$ ipython --no-banner

In [1]: import numpy as np

In [2]: np.set_printoptions(precision=2, suppress=True, linewidth=100)

In [3]: def tidy(a):
   ...:     return np.round(a, 2) + 0
   ...: 

In [4]: K = np.array([[-1, -2, 0],
   ...:     [2, 2, -1],
   ...:     [-1, 1, 1],
   ...:     [2, -1, -2],
   ...:     [-1, 1, 1],
   ...:     [-1, 0, 1]])

In [5]: print(K)
[[-1 -2  0]
 [ 2  2 -1]
 [-1  1  1]
 [ 2 -1 -2]
 [-1  1  1]
 [-1  0  1]]

In [6]: print(tidy(np.abs(np.linalg.svd(K)[2][-1])))
[0.61 0.25 0.75]

In [7]: print([round(float(x), 2) for x in np.linalg.svd(K, compute_uv=False)[:3]])
[4.39, 3.42, 0.24]

In [8]: print(round(np.log10(np.linalg.cond(K))))
1

In [9]: def softmax(z):
   ...:     e = np.exp(z - z.max(axis=-1, keepdims=True))
   ...:     return e / e.sum(axis=-1, keepdims=True)
   ...: 

In [10]: print(tidy(softmax(10 * K[1])))
[0.5 0.5 0. ]

In [11]: print(tidy(softmax(K).sum(axis=1)))
[1. 1. 1. 1. 1. 1.]

In [12]: print(tidy(softmax(K[1])))
[0.49 0.49 0.02]

In [13]: att = K @ K.T / np.sqrt(3)

In [14]: print(softmax(att).round(6).argmax(axis=1))
[0 1 2 3 2 2]

In [15]: x0 = np.array([5, 7, 2])

In [16]: rhs = K @ x0

In [17]: print(tidy(np.linalg.lstsq(K, rhs)[0]))
[5. 7. 2.]

In [18]: print(tidy(np.linalg.pinv(K) @ K))
[[1. 0. 0.]
 [0. 1. 0.]
 [0. 0. 1.]]

In [19]: print(rhs)
[-19  22   4  -1   4  -3]

In [20]: print(tidy(np.linalg.solve(K.T @ K, K.T @ rhs)))
[5. 7. 2.]

In [21]: rng = np.random.default_rng(443050)

In [22]: rhs = rhs + 0.3 * rng.normal(size=6)

In [23]: print(tidy(rhs))
[-19.04  21.64   4.24  -0.71   4.37  -3.23]

In [24]: c, *_ = np.linalg.lstsq(K, rhs)

In [25]: print(tidy(K.T @ (rhs - K @ c)))
[0. 0. 0.]

In [26]: print([round(float(np.linalg.norm(np.linalg.solve(K.T @ K + lam * np.eye(3), K.T @ rhs))), 2) for lam in (0, 1, 10, 100)])
[8.42, 7.71, 4.63, 0.94]

In [27]: print(c.round())
[4. 7. 1.]

In [28]: print(tidy(c))
[4.   7.37 0.8 ]

In [29]: print(tidy(np.linalg.norm(rhs - K @ c)))
0.54
